$ python -q
>>> import numpy as np
>>> from numpy import linalg as LA
>>> np.set_printoptions(precision=2, suppress=True, linewidth=160)
>>> rng = np.random.default_rng(699701)
>>> z = rng.integers(0, 2, 8)
>>> M = (z[:, None] == z) * 4 + np.eye(8)
>>> print(M)
[[5. 4. 4. 0. 0. 0. 4. 0.]
 [4. 5. 4. 0. 0. 0. 4. 0.]
 [4. 4. 5. 0. 0. 0. 4. 0.]
 [0. 0. 0. 5. 4. 4. 0. 4.]
 [0. 0. 0. 4. 5. 4. 0. 4.]
 [0. 0. 0. 4. 4. 5. 0. 4.]
 [4. 4. 4. 0. 0. 0. 5. 0.]
 [0. 0. 0. 4. 4. 4. 0. 5.]]
>>> # 2 groups of indices that never mix
>>> other = M / LA.norm(M, axis=1, keepdims=True)
>>> C2 = other @ other.T
>>> print(LA.norm(other, axis=1))
[1. 1. 1. 1. 1. 1. 1. 1.]
>>> print(C2[4])
[0.   0.   0.   0.99 1.   0.99 0.   0.99]
>>> print(C2)
[[1.   0.99 0.99 0.   0.   0.   0.99 0.  ]
 [0.99 1.   0.99 0.   0.   0.   0.99 0.  ]
 [0.99 0.99 1.   0.   0.   0.   0.99 0.  ]
 [0.   0.   0.   1.   0.99 0.99 0.   0.99]
 [0.   0.   0.   0.99 1.   0.99 0.   0.99]
 [0.   0.   0.   0.99 0.99 1.   0.   0.99]
 [0.99 0.99 0.99 0.   0.   0.   1.   0.  ]
 [0.   0.   0.   0.99 0.99 0.99 0.   1.  ]]
>>> print(np.argwhere(np.triu(np.abs(C2) > 0.95, 1)))
[[0 1]
 [0 2]
 [0 6]
 [1 2]
 [1 6]
 [2 6]
 [3 4]
 [3 5]
 [3 7]
 [4 5]
 [4 7]
 [5 7]]
>>> print((np.abs(C2) > 0.9).astype(int))
[[1 1 1 0 0 0 1 0]
 [1 1 1 0 0 0 1 0]
 [1 1 1 0 0 0 1 0]
 [0 0 0 1 1 1 0 1]
 [0 0 0 1 1 1 0 1]
 [0 0 0 1 1 1 0 1]
 [1 1 1 0 0 0 1 0]
 [0 0 0 1 1 1 0 1]]
